$ ipython --no-banner

In [1]: import numpy as np

In [2]: from numpy import linalg as LA

In [3]: np.set_printoptions(precision=2, suppress=True, linewidth=160, sign=" ")

In [4]: def rnd(a):
   ...:     return np.round(a, 2) + 0
   ...: 

In [5]: W0 = np.loadtxt("m.csv", delimiter=",")

In [6]: print(W0)
[[ 0.  0.  1.  0.  0.  0.  0.]
 [ 0.  0.  1.  0.  0.  1.  1.]
 [ 1.  1.  0.  1.  0.  1.  0.]
 [ 0.  0.  1.  0.  0.  0.  0.]
 [ 0.  0.  0.  0.  0.  0.  1.]
 [ 0.  1.  1.  0.  0.  0.  1.]
 [ 0.  1.  0.  0.  1.  1.  0.]]

In [7]: vals, evecs = LA.eigh(W0)

In [8]: print(rnd(LA.eigvalsh(W0 @ W0)))
[ 0.    0.06  1.    1.39  1.49  4.29  7.78]

In [9]: print(rnd(np.abs(evecs[:, -1])))
[ 0.17  0.5   0.49  0.17  0.15  0.5   0.41]

In [10]: print(rnd(evecs.T @ W0 @ evecs))
[[-2.07  0.    0.    0.    0.    0.    0.  ]
 [ 0.   -1.18  0.    0.    0.    0.    0.  ]
 [ 0.    0.   -1.    0.    0.    0.    0.  ]
 [ 0.    0.    0.    0.    0.    0.    0.  ]
 [ 0.    0.    0.    0.    0.24  0.    0.  ]
 [ 0.    0.    0.    0.    0.    1.22  0.  ]
 [ 0.    0.    0.    0.    0.    0.    2.79]]

In [11]: print(np.unique(vals.round(6) + 0, return_counts=True)[1])
[ 1  1  1  1  1  1  1]

In [12]: print(rnd(evecs @ np.diag(vals) @ evecs.T))
[[ 0.  0.  1.  0.  0.  0.  0.]
 [ 0.  0.  1.  0.  0.  1.  1.]
 [ 1.  1.  0.  1.  0.  1.  0.]
 [ 0.  0.  1.  0.  0.  0.  0.]
 [ 0.  0.  0.  0.  0.  0.  1.]
 [ 0.  1.  1.  0.  0.  0.  1.]
 [ 0.  1.  0.  0.  1.  1.  0.]]

In [13]: print(rnd(LA.svd(W0, compute_uv=False)))
[ 2.79  2.07  1.22  1.18  1.    0.24  0.  ]

In [14]: print(rnd(vals))
[-2.07 -1.18 -1.    0.    0.24  1.22  2.79]

In [15]: print(W0 @ W0)
[[ 1.  1.  0.  1.  0.  1.  0.]
 [ 1.  3.  1.  1.  1.  2.  1.]
 [ 0.  1.  4.  0.  0.  1.  2.]
 [ 1.  1.  0.  1.  0.  1.  0.]
 [ 0.  1.  0.  0.  1.  1.  0.]
 [ 1.  2.  1.  1.  1.  3.  1.]
 [ 0.  1.  2.  0.  0.  1.  3.]]

In [16]: low = np.diag(W0.sum(axis=1)) - W0

In [17]: print(low)
[[ 1.  0. -1.  0.  0.  0.  0.]
 [ 0.  3. -1.  0.  0. -1. -1.]
 [-1. -1.  4. -1.  0. -1.  0.]
 [ 0.  0. -1.  1.  0.  0.  0.]
 [ 0.  0.  0.  0.  1.  0. -1.]
 [ 0. -1. -1.  0.  0.  3. -1.]
 [ 0. -1.  0.  0. -1. -1.  3.]]

In [18]: print(LA.lstsq(low[:-1].T, low[-1])[2])
6

In [19]: print(np.abs(np.diag(LA.qr(low)[1])) > 1e-9)
[ True  True  True  True  True  True False]

In [20]: print(np.unique(low.round(6), axis=0).shape)
(7, 7)

In [21]: print(rnd(low @ LA.pinv(low) @ low))
[[ 1.  0. -1.  0.  0.  0.  0.]
 [ 0.  3. -1.  0.  0. -1. -1.]
 [-1. -1.  4. -1.  0. -1.  0.]
 [ 0.  0. -1.  1.  0.  0.  0.]
 [ 0.  0.  0.  0.  1.  0. -1.]
 [ 0. -1. -1.  0.  0.  3. -1.]
 [ 0. -1.  0.  0. -1. -1.  3.]]

In [22]: print(rnd(LA.norm(W0, 2) / LA.norm(W0)))
0.7

In [23]: print(np.argsort(-LA.norm(W0, axis=0).round(6), kind="stable")[:3])
[ 2  1  5]

In [24]: print(LA.cond(W0) > 100)
True

In [25]: print(W0.shape)
(7, 7)

In [26]: print(np.abs(W0).max())
1.0

In [27]: print(np.unravel_index(np.abs(W0).argmax(), W0.shape))
(np.int64(0), np.int64(2))

In [28]: print(rnd(LA.norm(W0)))
4.0

In [29]: print(np.count_nonzero(W0))
16

In [30]: print(W0 - W0[0])
[[ 0.  0.  0.  0.  0.  0.  0.]
 [ 0.  0.  0.  0.  0.  1.  1.]
 [ 1.  1. -1.  1.  0.  1.  0.]
 [ 0.  0.  0.  0.  0.  0.  0.]
 [ 0.  0. -1.  0.  0.  0.  1.]
 [ 0.  1.  0.  0.  0.  0.  1.]
 [ 0.  1. -1.  0.  1.  1.  0.]]

In [31]: print(rnd(W0.mean(axis=0)))
[ 0.14  0.43  0.57  0.14  0.14  0.43  0.43]

In [32]: F = np.loadtxt("dump.csv", delimiter=",")

In [33]: print(F)
[[ 0.  0.  2. -2.  1. -1. -1.  1.  0.]
 [ 2.  1.  2.  1. -1. -2. -1. -2. -2.]
 [-1.  1.  2. -1.  0.  1.  1. -2.  2.]
 [-1. -2.  1.  2. -2. -2.  1.  1.  1.]
 [-1.  2.  1.  1.  0.  2. -2.  0.  1.]
 [-1. -1. -2. -2. -1.  1.  0.  2.  0.]
 [ 0. -2.  2.  2.  2.  2. -2.  1.  2.]
 [ 2.  2.  2. -2. -2.  1. -2. -2.  0.]
 [-2.  2. -1. -1.  2. -1. -1.  1.  0.]]

In [34]: rng = np.random.default_rng(59)

In [35]: lab = rng.permutation(9)

In [36]: print(lab)
[ 6  2  8  4  3  7  5  0  1]

In [37]: A2 = F[lab][:, lab]

In [38]: print(np.trace(A2))
2.0

In [39]: print(rnd(LA.det(A2)), rnd(LA.det(F[lab])))
16315.0 16315.0

In [40]: print(A2)
[[-2.  2.  2.  2.  2.  1.  2.  0. -2.]
 [ 1.  2.  2.  0. -1. -2.  1. -1.  1.]
 [-1. -1.  0.  2. -1.  1. -1. -2.  2.]
 [-2.  1.  1.  0.  1.  0.  2. -1.  2.]
 [ 1.  1.  1. -2.  2.  1. -2. -1. -2.]
 [-2.  2.  0. -2. -2. -2.  1.  2.  2.]
 [ 0. -2.  0. -1. -2.  2.  1. -1. -1.]
 [-1.  2.  0.  1. -2.  1. -1.  0.  0.]
 [-1.  2. -2. -1.  1. -2. -2.  2.  1.]]

In [41]: print(np.diag(A2))
[-2.  2.  0.  0.  2. -2.  1.  0.  1.]

In [42]: print(np.allclose(A2, F))
False

In [43]: print(rnd(np.sort(np.abs(LA.eigvals(A2)))))
[ 1.3   2.49  2.49  3.12  3.12  3.2   3.66  4.21  4.21]
